In [1]: import numpy as np

In [2]: import numpy.linalg as la

In [3]: np.set_printoptions(suppress=True, linewidth=200)

In [4]: rng = np.random.default_rng(11)

In [5]: idx = rng.integers(0, 2, 6)

In [6]: arr = (idx[:, None] == idx) * 5 + np.eye(6)

In [7]: print(arr)
[[6. 5. 0. 5. 0. 0.]
 [5. 6. 0. 5. 0. 0.]
 [0. 0. 6. 0. 5. 5.]
 [5. 5. 0. 6. 0. 0.]
 [0. 0. 5. 0. 6. 5.]
 [0. 0. 5. 0. 5. 6.]]

In [8]: print(np.round(np.sort(np.abs(la.eigvals(arr))), 3))
[ 1.  1.  1.  1. 16. 16.]

In [9]: print(np.round(la.det(arr), 3))
256.0

In [10]: arr.inv()
Traceback (most recent call last):
  Cell In[10], line 1
    arr.inv()
AttributeError: 'numpy.ndarray' object has no attribute 'inv'


In [11]: print(round(float(np.abs(la.eigvals(arr)).max()), 3))
16.0

In [12]: assert arr == arr.T
Traceback (most recent call last):
  Cell In[12], line 1
    assert arr == arr.T
ValueError: The truth value of an array with more than one element is ambiguous. Use a.any() or a.all()


In [13]: print(arr @ arr)
[[86. 85.  0. 85.  0.  0.]
 [85. 86.  0. 85.  0.  0.]
 [ 0.  0. 86.  0. 85. 85.]
 [85. 85.  0. 86.  0.  0.]
 [ 0.  0. 85.  0. 86. 85.]
 [ 0.  0. 85.  0. 85. 86.]]

In [14]: print(np.allclose(arr, arr.T))
True

In [15]: print(np.allclose(arr @ arr.T, arr.T @ arr))
True

In [16]: print((arr + arr.T) / 2)
[[6. 5. 0. 5. 0. 0.]
 [5. 6. 0. 5. 0. 0.]
 [0. 0. 6. 0. 5. 5.]
 [5. 5. 0. 6. 0. 0.]
 [0. 0. 5. 0. 6. 5.]
 [0. 0. 5. 0. 5. 6.]]

In [17]: vals, vecs = la.eigvalsh(arr)
Traceback (most recent call last):
  Cell In[17], line 1
    vals, vecs = la.eigvalsh(arr)
ValueError: too many values to unpack (expected 2)


In [18]: vals, vecs = la.eigh(arr)

In [19]: print(vals.round(3))
[ 1.  1.  1.  1. 16. 16.]

In [20]: print(np.unique(vals.round(6) + 0, return_counts=True)[1])
[4 2]

In [21]: print((vals > 1e-8).sum(), (vals < -1e-8).sum())
6 0

In [22]: print(np.round(la.svd(arr, compute_uv=False), 3))
[16. 16.  1.  1.  1.  1.]

In [23]: print(np.round(vecs.T @ arr @ vecs, 3) + 0)
[[ 1.  0.  0.  0.  0.  0.]
 [ 0.  1.  0.  0.  0.  0.]
 [ 0.  0.  1.  0.  0.  0.]
 [ 0.  0.  0.  1.  0.  0.]
 [ 0.  0.  0.  0. 16.  0.]
 [ 0.  0.  0.  0.  0. 16.]]

In [24]: Lm = la.cholesky(arr)

In [25]: print(np.round(np.diag(Lm) ** 2, 3))
[6.    1.833 6.    1.455 1.833 1.455]

In [26]: print(np.round(arr / np.sqrt(np.outer(np.diag(arr), np.diag(arr))), 3))
[[1.    0.833 0.    0.833 0.    0.   ]
 [0.833 1.    0.    0.833 0.    0.   ]
 [0.    0.    1.    0.    0.833 0.833]
 [0.833 0.833 0.    1.    0.    0.   ]
 [0.    0.    0.833 0.    1.    0.833]
 [0.    0.    0.833 0.    0.833 1.   ]]

In [27]: print(np.round(np.prod(np.diag(Lm)) ** 2, 3), round(float(la.det(arr)), 3))
256.0 256.0

In [28]: print(np.round(Lm @ Lm.T, 3))
[[6. 5. 0. 5. 0. 0.]
 [5. 6. 0. 5. 0. 0.]
 [0. 0. 6. 0. 5. 5.]
 [5. 5. 0. 6. 0. 0.]
 [0. 0. 5. 0. 6. 5.]
 [0. 0. 5. 0. 5. 6.]]

In [29]: A2 = arr[0, 0] * arr[1:] - np.outer(arr[1:, 0], arr[0])

In [30]: print(A2)
[[ 0. 11.  0.  5.  0.  0.]
 [ 0.  0. 36.  0. 30. 30.]
 [ 0.  5.  0. 11.  0.  0.]
 [ 0.  0. 30.  0. 36. 30.]
 [ 0.  0. 30.  0. 30. 36.]]

In [31]: print(np.flatnonzero(~A2.round(6).any(axis=1)))
[]

In [32]: x0 = np.ones(6)

In [33]: for _ in range(3):
    ...:     x0 = arr @ x0
    ...:     x0 /= la.norm(x0)
    ...:     print(round(x0 @ arr @ x0, 3))
    ...: 
16.0
16.0
16.0

In [34]: print(np.round(la.eigvalsh(arr)[-1], 3))
16.0

In [35]: F = np.load("a.npy")

In [36]: print(F)
[[ -0.424   2.38    8.19   -7.739   5.962]
 [ -1.149   2.95    4.869  -7.821   5.875]
 [  0.066   1.102   5.946  -9.334   8.433]
 [ -8.781   6.615   6.265  -5.578   3.922]
 [  1.292   4.918   6.885   2.811   0.026]
 [  0.24    1.145   7.153  -8.657   5.083]
 [  0.089   1.634   6.546  -6.637   7.865]
 [ -1.618   4.81    4.829   4.577   2.598]
 [ -8.076   5.636   9.654  -4.985   5.481]
 [ -8.79    5.636   7.387  -4.601   3.92 ]
 [ -1.44    2.487   5.477  -7.887   7.168]
 [-10.39    4.911   7.11   -4.857   3.916]]

In [37]: Xs = F - F.mean(axis=0)

In [38]: vecs = la.svd(Xs)[2][:3]

In [39]: A2 = Xs - Xs @ vecs.T @ vecs

In [40]: print(np.round(A2.std(axis=0), 3))
[0.172 0.536 0.56  0.42  0.764]

In [41]: print(np.round((Xs @ vecs.T).std(axis=0), 3))
[4.877 4.303 1.274]

In [42]: print(round(float(la.norm(A2) / la.norm(Xs)), 3))
0.175

In [43]: dist = la.norm(F[:, None] - F[None], axis=-1)

In [44]: print(la.matrix_rank(dist ** 2))
7

In [45]: print(dist.shape)
(12, 12)

In [46]: print(np.flatnonzero(dist[1] < dist.mean() / 2))
[ 0  1  2  5  6 10]

In [47]: print(np.round(la.norm(F - F.mean(axis=0), axis=1), 3))
[ 4.471  4.078  6.938  6.392 10.443  5.638  5.094 10.301  6.008  6.035  4.335  7.344]

In [48]: print(dist[1].round(6).argsort(kind="stable")[:4])
[ 1 10  6  5]

In [49]: m1 = np.load("mat.npy")

In [50]: print(m1)
[[0 0 2 0 0 0 0 0 0]
 [0 0 0 0 0 0 2 0 0]
 [0 0 0 2 0 0 0 0 0]
 [0 0 2 2 0 0 0 0 0]
 [0 0 1 0 0 2 0 0 1]
 [0 0 0 0 0 0 0 0 0]
 [1 0 0 0 0 0 0 1 1]
 [2 0 0 0 0 0 0 0 0]
 [0 2 2 0 0 0 1 0 0]]

In [51]: print(m1 @ m1)
[[0 0 0 4 0 0 0 0 0]
 [2 0 0 0 0 0 0 2 2]
 [0 0 4 4 0 0 0 0 0]
 [0 0 4 8 0 0 0 0 0]
 [0 2 2 2 0 0 1 0 0]
 [0 0 0 0 0 0 0 0 0]
 [2 2 4 0 0 0 1 0 0]
 [0 0 4 0 0 0 0 0 0]
 [1 0 0 4 0 0 4 1 1]]

In [52]: la.determinant(m1)
Traceback (most recent call last):
  Cell In[52], line 1
    la.determinant(m1)
AttributeError: module 'numpy.linalg' has no attribute 'determinant'


In [53]: print((m1 + m1.T) / 2)
[[0.  0.  1.  0.  0.  0.  0.5 1.  0. ]
 [0.  0.  0.  0.  0.  0.  1.  0.  1. ]
 [1.  0.  0.  2.  0.5 0.  0.  0.  1. ]
 [0.  0.  2.  2.  0.  0.  0.  0.  0. ]
 [0.  0.  0.5 0.  0.  1.  0.  0.  0.5]
 [0.  0.  0.  0.  1.  0.  0.  0.  0. ]
 [0.5 1.  0.  0.  0.  0.  0.  0.5 1. ]
 [1.  0.  0.  0.  0.  0.  0.5 0.  0. ]
 [0.  1.  1.  0.  0.5 0.  1.  0.  0. ]]

In [54]: x0 = np.array([1, 4, 9, 3, 3, 7, 7, 2, 9])

In [55]: h = np.maximum(m1 @ x0, 0)

In [56]: print(np.maximum(m1 @ x0, 0) - np.maximum(-m1 @ x0, 0))
[18 14  6 24 32  0 12  2 33]

In [57]: print(m1.T @ h)
[ 16  66 182  60   0  64  61  12  44]

In [58]: print(np.flatnonzero(h > 1e-9))
[0 1 2 3 4 6 7 8]

In [59]: print(np.round(np.tanh(m1 @ x0), 3))
[1.    1.    1.    1.    1.    0.    1.    0.964 1.   ]

In [60]: print(m1 * (h > 1e-9)[:, None])
[[0 0 2 0 0 0 0 0 0]
 [0 0 0 0 0 0 2 0 0]
 [0 0 0 2 0 0 0 0 0]
 [0 0 2 2 0 0 0 0 0]
 [0 0 1 0 0 2 0 0 1]
 [0 0 0 0 0 0 0 0 0]
 [1 0 0 0 0 0 0 1 1]
 [2 0 0 0 0 0 0 0 0]
 [0 2 2 0 0 0 1 0 0]]

In [61]: print(round(la.norm(m1), 3))
6.481

In [62]: print(m1 - m1[0])
[[ 0  0  0  0  0  0  0  0  0]
 [ 0  0 -2  0  0  0  2  0  0]
 [ 0  0 -2  2  0  0  0  0  0]
 [ 0  0  0  2  0  0  0  0  0]
 [ 0  0 -1  0  0  2  0  0  1]
 [ 0  0 -2  0  0  0  0  0  0]
 [ 1  0 -2  0  0  0  0  1  1]
 [ 2  0 -2  0  0  0  0  0  0]
 [ 0  2  0  0  0  0  1  0  0]]

In [63]: print(la.matrix_rank(m1))
7

In [64]: print(np.count_nonzero(m1))
15

In [65]: print(m1.sum(axis=0))
[3 2 7 4 0 2 3 1 2]

In [66]: la.rank(m1)
Traceback (most recent call last):
  Cell In[66], line 1
    la.rank(m1)
AttributeError: module 'numpy.linalg' has no attribute 'rank'


In [67]: m1[9]
Traceback (most recent call last):
  Cell In[67], line 1
    m1[9]
IndexError: index 9 is out of bounds for axis 0 with size 9


In [68]: print(np.unravel_index(np.abs(m1).argmax(), m1.shape))
(np.int64(0), np.int64(2))

In [69]: print(np.diff(m1, axis=0))
[[ 0  0 -2  0  0  0  2  0  0]
 [ 0  0  0  2  0  0 -2  0  0]
 [ 0  0  2  0  0  0  0  0  0]
 [ 0  0 -1 -2  0  2  0  0  1]
 [ 0  0 -1  0  0 -2  0  0 -1]
 [ 1  0  0  0  0  0  0  1  1]
 [ 1  0  0  0  0  0  0 -1 -1]
 [-2  2  2  0  0  0  1  0  0]]

In [70]: rk = la.matrix_rank(m1)

In [71]: print(rk)
7

In [72]: null = la.svd(m1)[2][rk:].T

In [73]: print(la.matrix_rank(m1.T @ m1), la.matrix_rank(m1 @ m1.T))
7 7

In [74]: print(np.round(null @ null.T, 3) + 0)
[[ 0.     0.     0.     0.     0.     0.     0.     0.     0.   ]
 [ 0.     0.     0.     0.     0.     0.     0.     0.     0.   ]
 [ 0.     0.     0.     0.     0.     0.     0.     0.     0.   ]
 [ 0.     0.     0.     0.     0.     0.     0.     0.     0.   ]
 [ 0.     0.     0.     0.     1.     0.     0.     0.     0.   ]
 [ 0.     0.     0.     0.     0.     0.111  0.     0.222 -0.222]
 [ 0.     0.     0.     0.     0.     0.     0.     0.     0.   ]
 [ 0.     0.     0.     0.     0.     0.222  0.     0.444 -0.444]
 [ 0.     0.     0.     0.     0.    -0.222  0.    -0.444  0.444]]

In [75]: print([int(la.matrix_rank(m1[:i])) for i in range(1, len(m1) + 1)])
[1, 2, 3, 3, 4, 4, 5, 6, 7]

In [76]: print([int(la.matrix_rank(m1[:, :j + 1])) for j in range(9)])
[1, 2, 3, 4, 4, 5, 6, 7, 7]

In [77]: print(np.round(m1 @ null, 3) + 0)
[[0. 0.]
 [0. 0.]
 [0. 0.]
 [0. 0.]
 [0. 0.]
 [0. 0.]
 [0. 0.]
 [0. 0.]
 [0. 0.]]

In [78]: print([int(la.matrix_rank(np.delete(m1, i, axis=0))) for i in range(9)])
[7, 6, 7, 7, 6, 7, 6, 6, 6]
